>>> import numpy as np
>>> np.set_printoptions(suppress=True, linewidth=120)
>>> def tidy(a):
...     return np.round(a, 2) + 0
... 
>>> mat = np.array([[1, 0, 2], [3, 3, 2], [3, 3, 2]])
>>> P = np.triu(np.array([[-5, 2, -8], [4, 6, -4], [1, -7, 8]]), 1) + np.eye(3)
>>> out = P @ mat @ np.linalg.inv(P)
>>> tidy(np.poly(out))
array([ 1., -6., -1.,  0.])
>>> out
array([[-17.,  16., -82.],
       [ -9.,   9., -42.],
       [  3.,  -3.,  14.]])
>>> np.trace(out), np.trace(mat)
(np.float64(6.0), np.int64(6))
>>> np.linalg.matrix_rank(out, rtol=0.1)
np.int64(1)
>>> np.argsort(-np.linalg.norm(out, axis=0).round(6), kind="stable")[:3]
array([2, 0, 1])
>>> gram = mat.T @ mat
>>> tidy(np.linalg.eigvalsh(gram)[::-1])
array([46.37,  2.63,  0.  ])
>>> np.allclose(gram, gram.T)
True
>>> np.diag(gram)
array([19, 18, 12])
>>> tidy(np.linalg.svd(mat, compute_uv=False) ** 2)
array([46.37,  2.63,  0.  ])
>>> (mat @ mat.T).shape
(3, 3)
>>> data = np.loadtxt("data.csv", delimiter=",")
>>> data
array([[ 1., -2.,  4.],
       [ 1., -1.,  1.],
       [ 1.,  0.,  0.]])
>>> x = np.array([-8, 4, -9])
>>> rhs = data @ x
>>> rhs
array([-52., -21.,  -8.])
>>> tidy(np.linalg.solve(data, -2 * rhs))
array([16., -8., 18.])
>>> tidy(np.linalg.solve(data, rhs))
array([-8.,  4., -9.])
>>> tidy(np.linalg.solve(data, data[:, 1]))
array([0., 1., 0.])
>>> tidy(np.linalg.solve(data.T, data[1]))
array([0., 1., 0.])
>>> tidy(np.linalg.solve(data, rhs + data[:, 0]))
array([-7.,  4., -9.])
>>> tidy(np.linalg.eigvals(data).sum().real)
np.float64(0.0)
